% ipython --no-banner

In [1]: import numpy as np

In [2]: np.set_printoptions(suppress=True, linewidth=100)

In [3]: W0 = np.loadtxt("sample7.csv", delimiter=",")

In [4]: print(W0)
[[ 5. 12. -1.  9.  4.  4.]
 [ 0.  0.  0.  0.  0.  0.]
 [ 2.  8. 10.  2.  0.  0.]
 [ 3.  8.  2.  5.  2.  2.]
 [ 4.  8. -6.  8.  4.  4.]
 [ 2.  4. -3.  4.  2.  2.]
 [ 4. 12.  7.  6.  2.  2.]
 [ 5. 12. -1.  9.  4.  4.]
 [ 2.  8. 10.  2.  0.  0.]
 [ 0.  0.  0.  0.  0.  0.]
 [ 2.  8. 10.  2.  0.  0.]
 [ 6. 16.  4. 10.  4.  4.]
 [ 5. 12. -1.  9.  4.  4.]
 [ 6. 16.  4. 10.  4.  4.]
 [ 6. 16.  4. 10.  4.  4.]]

In [5]: labels = W0[:, 2] > np.median(W0[:, 2])

In [6]: f = W0[labels].mean(axis=0) - W0[~labels].mean(axis=0)

In [7]: print(((W0 - W0.mean(axis=0)) @ f > 0).astype(int))
[0 0 1 0 0 0 1 0 1 0 1 1 0 1 1]

In [8]: print((((W0 - W0.mean(axis=0)) @ f > 0) == labels).mean())
1.0

In [9]: print(f)
[ 1.    5.    8.25  0.5  -0.5  -0.5 ]

In [10]: x = np.array([2, 1, 2, 1, 0, 0])

In [11]: a = np.maximum(W0 @ x, 0)

In [12]: print(W0.T @ a)
[1756. 4852. 1721. 2842. 1086. 1086.]

In [13]: print(W0 * (a > 1e-9)[:, None])
[[ 5. 12. -1.  9.  4.  4.]
 [ 0.  0.  0.  0.  0.  0.]
 [ 2.  8. 10.  2.  0.  0.]
 [ 3.  8.  2.  5.  2.  2.]
 [ 4.  8. -6.  8.  4.  4.]
 [ 2.  4. -3.  4.  2.  2.]
 [ 4. 12.  7.  6.  2.  2.]
 [ 5. 12. -1.  9.  4.  4.]
 [ 2.  8. 10.  2.  0.  0.]
 [ 0.  0.  0.  0.  0.  0.]
 [ 2.  8. 10.  2.  0.  0.]
 [ 6. 16.  4. 10.  4.  4.]
 [ 5. 12. -1.  9.  4.  4.]
 [ 6. 16.  4. 10.  4.  4.]
 [ 6. 16.  4. 10.  4.  4.]]

In [14]: print(np.round(np.tanh(W0 @ x), 2))
[1. 0. 1. 1. 1. 1. 1. 1. 1. 0. 1. 1. 1. 1. 1.]

In [15]: print(a)
[29.  0. 34. 23. 12.  6. 40. 29. 34.  0. 34. 46. 29. 46. 46.]

In [16]: data = np.loadtxt("run18.csv", delimiter=",")

In [17]: print(data)
[[1.   0.9  0.81 0.73 0.66 0.59 0.53 0.48 0.43 0.39 0.35 0.31 0.28 0.25]
 [0.9  1.   0.9  0.81 0.73 0.66 0.59 0.53 0.48 0.43 0.39 0.35 0.31 0.28]
 [0.81 0.9  1.   0.9  0.81 0.73 0.66 0.59 0.53 0.48 0.43 0.39 0.35 0.31]
 [0.73 0.81 0.9  1.   0.9  0.81 0.73 0.66 0.59 0.53 0.48 0.43 0.39 0.35]
 [0.66 0.73 0.81 0.9  1.   0.9  0.81 0.73 0.66 0.59 0.53 0.48 0.43 0.39]
 [0.59 0.66 0.73 0.81 0.9  1.   0.9  0.81 0.73 0.66 0.59 0.53 0.48 0.43]
 [0.53 0.59 0.66 0.73 0.81 0.9  1.   0.9  0.81 0.73 0.66 0.59 0.53 0.48]
 [0.48 0.53 0.59 0.66 0.73 0.81 0.9  1.   0.9  0.81 0.73 0.66 0.59 0.53]
 [0.43 0.48 0.53 0.59 0.66 0.73 0.81 0.9  1.   0.9  0.81 0.73 0.66 0.59]
 [0.39 0.43 0.48 0.53 0.59 0.66 0.73 0.81 0.9  1.   0.9  0.81 0.73 0.66]
 [0.35 0.39 0.43 0.48 0.53 0.59 0.66 0.73 0.81 0.9  1.   0.9  0.81 0.73]
 [0.31 0.35 0.39 0.43 0.48 0.53 0.59 0.66 0.73 0.81 0.9  1.   0.9  0.81]
 [0.28 0.31 0.35 0.39 0.43 0.48 0.53 0.59 0.66 0.73 0.81 0.9  1.   0.9 ]
 [0.25 0.28 0.31 0.35 0.39 0.43 0.48 0.53 0.59 0.66 0.73 0.81 0.9  1.  ]]

In [18]: x = np.ones(14)

In [19]: for _ in range(7):
    ...:     x = data @ x
    ...:     x /= np.linalg.norm(x)
    ...:     print(round(x @ data @ x, 2))
    ...: 
9.16
9.16
9.16
9.16
9.16
9.16
9.16

In [20]: print(x.round(2))
[0.22 0.24 0.26 0.27 0.28 0.29 0.29 0.29 0.29 0.28 0.27 0.26 0.24 0.22]

In [21]: print(round(float(np.linalg.eigvalsh(data)[-1]), 2))
9.16

In [22]: A = np.vander(np.arange(5) - 1, 4, increasing=True)

In [23]: print(A)
[[ 1 -1  1 -1]
 [ 1  0  0  0]
 [ 1  1  1  1]
 [ 1  2  4  8]
 [ 1  3  9 27]]

In [24]: print(np.round(np.abs(np.linalg.svd(A)[2][-1]), 2))
[0.71 0.02 0.67 0.2 ]

In [25]: print(round(float(np.linalg.norm(A, 2) / np.linalg.norm(A)), 2))
0.99

In [26]: print([round(float(x), 2) for x in np.linalg.svd(A, compute_uv=False)[:3]])
[30.08, 2.5, 1.56]

In [27]: print(np.linalg.cond(A) > 100)
False

In [28]: B = np.c_[A[:, :2] @ np.array([[1, 1], [-3, -2]]), np.array([-3, 0, -1, -3, -3])]

In [29]: print(B)
[[ 4  3 -3]
 [ 1  1  0]
 [-2 -1 -1]
 [-5 -3 -3]
 [-8 -5 -3]]

In [30]: print(np.round(np.linalg.norm(np.linalg.qr(A)[0].T @ B, axis=0) ** 2 / ((B ** 2).sum(axis=0) + 1e-12), 2))
[1. 1. 1.]

In [31]: print(np.round(np.linalg.norm(B - A @ np.linalg.lstsq(A, B)[0], axis=0), 2) + 0)
[0. 0. 0.]

In [32]: B = A[0, 0] * A[1:] - np.outer(A[1:, 0], A[0])

In [33]: print(B)
[[ 0  1 -1  1]
 [ 0  2  0  2]
 [ 0  3  3  9]
 [ 0  4  8 28]]

In [34]: print(np.flatnonzero(~B.round(6).any(axis=1)))
[]

In [35]: print(A[:, 0] / A[0, 0])
[1. 1. 1. 1. 1.]

In [36]: print(np.linalg.matrix_rank(B), np.linalg.matrix_rank(A))
3 4

In [37]: U, sigma, Vh = np.linalg.svd(A)

In [38]: print(np.argmax(sigma[:-1] / (sigma[1:] + 1e-6)) + 1)
1

In [39]: B = U[:, :1] @ np.diag(sigma[:1]) @ Vh[:1]

In [40]: print(np.round(np.linalg.norm(A - B) / np.linalg.norm(A), 2))
0.1

In [41]: print(round(float(np.linalg.norm(A - B, 2)), 2), round(sigma[1], 2))
2.5 2.5

In [42]: feats = np.loadtxt("test0.csv", delimiter=",")

In [43]: print(feats)
[[ 1.  0.  0.  0.  0.  0.  0.  0.  0.  0.  0.  0.  0.]
 [ 0.  1.  0.  0.  0.  0.  0.  0.  0.  0.  0.  0.  0.]
 [-4.  0.  1.  0.  0.  0.  0.  0.  0.  0.  0.  0.  0.]
 [-8. -4. -1.  1.  0.  0.  0.  0.  0.  0.  0.  0.  0.]
 [-8. -3. -6.  8.  1.  0.  0.  0.  0.  0.  0.  0.  0.]
 [-3.  5.  3.  5.  2.  1.  0.  0.  0.  0.  0.  0.  0.]
 [ 5. -5.  7.  2. -3.  9.  1.  0.  0.  0.  0.  0.  0.]
 [-6. -5.  6.  3.  3.  0.  6.  1.  0.  0.  0.  0.  0.]
 [-2.  4. -2.  4. -4. -4.  5.  0.  1.  0.  0.  0.  0.]
 [ 4.  0.  8.  4. -4. -2. -5. -3.  6.  1.  0.  0.  0.]
 [-1.  7. -7. -2.  5. -1. -2. -4.  7.  1.  1.  0.  0.]
 [ 4. -3. -2.  2.  7. -5. -5. -6.  4.  4.  9.  1.  0.]
 [ 8. -4.  3. -1. -4. -9.  1.  4.  0.  6.  5. -5.  1.]]

In [44]: theta = np.radians(36)

In [45]: r_ = np.eye(13)

In [46]: r_[2, 2] = r_[5, 5] = np.cos(theta)

In [47]: r_[2, 5], r_[5, 2] = -np.sin(theta), np.sin(theta)

In [48]: B = feats @ r_.T

In [49]: print(np.allclose(feats @ feats.T, B @ B.T))
True

In [50]: print(np.round(np.abs(B - feats).max(axis=0), 2))
[0.   0.   6.63 0.   0.   5.08 0.   0.   0.   0.   0.   0.   0.  ]

In [51]: print(np.argsort(-np.linalg.norm(feats, axis=0).round(6), kind="stable")[:3])
[0 2 5]

In [52]: print([round(float(x), 2) for x in np.linalg.svd(feats, compute_uv=False)[:3]])
[22.2, 20.91, 16.05]

In [53]: print(np.round(np.linalg.norm(feats, 2) / np.linalg.norm(feats), 2))
0.53

In [54]: W1 = np.array([[3, 3], [1, 1], [2, 1], [3, 0], [2, 3], [3, 0]])

In [55]: coef = np.array([1, 3])

In [56]: act = np.maximum(W0 @ W1 + coef, 0)

In [57]: print(np.linalg.matrix_rank(act))
2

In [58]: print((act > 0).astype(int))
[[1 1]
 [1 1]
 [1 1]
 [1 1]
 [1 1]
 [1 1]
 [1 1]
 [1 1]
 [1 1]
 [1 1]
 [1 1]
 [1 1]
 [1 1]
 [1 1]
 [1 1]]

In [59]: Z = np.array([[1, -2], [-2, -1]])

In [60]: print(act @ Z)
[[  -9. -187.]
 [  -5.   -5.]
 [ -13. -109.]
 [  -9. -122.]
 [  -5. -135.]
 [  -5.  -70.]
 [ -13. -174.]
 [  -9. -187.]
 [ -13. -109.]
 [  -5.   -5.]
 [ -13. -109.]
 [ -13. -239.]
 [  -9. -187.]
 [ -13. -239.]
 [ -13. -239.]]

In [61]: m1 = np.load("arr.npy")

In [62]: print(m1)
[[ 0 -1 -2 -2 -3  0]
 [ 0  0  0  0  0  0]
 [ 0 -2 -4 -4 -6  0]
 [ 0  1  2  2  3  0]
 [ 0  0  0  0  0  0]
 [ 0  2  4  4  6  0]
 [ 0  0  0  0  0  0]
 [ 0 -3 -6 -6 -9  0]
 [ 0  3  6  6  9  0]
 [ 0  3  6  6  9  0]]

In [63]: r = np.linalg.matrix_rank(m1)

In [64]: print(r)
1

In [65]: N = np.linalg.svd(m1)[2][r:].T

In [66]: print(N.shape)
(6, 5)

In [67]: print(np.round(N @ N.T, 2))
[[ 1.    0.    0.    0.    0.    0.  ]
 [ 0.    0.94 -0.11 -0.11 -0.17  0.  ]
 [ 0.   -0.11  0.78 -0.22 -0.33  0.  ]
 [ 0.   -0.11 -0.22  0.78 -0.33  0.  ]
 [ 0.   -0.17 -0.33 -0.33  0.5   0.  ]
 [ 0.    0.    0.    0.    0.    1.  ]]

In [68]: print([int(np.linalg.matrix_rank(np.delete(m1, i, axis=0))) for i in range(10)])
[1, 1, 1, 1, 1, 1, 1, 1, 1, 1]

In [69]: print(np.allclose(m1 @ N, 0))
True

In [70]: print([int(np.linalg.matrix_rank(m1[:, :j + 1])) for j in range(6)])
[0, 1, 1, 1, 1, 1]

In [71]: print([int(np.linalg.matrix_rank(m1[:i])) for i in range(1, len(m1) + 1)])
[1, 1, 1, 1, 1, 1, 1, 1, 1, 1]
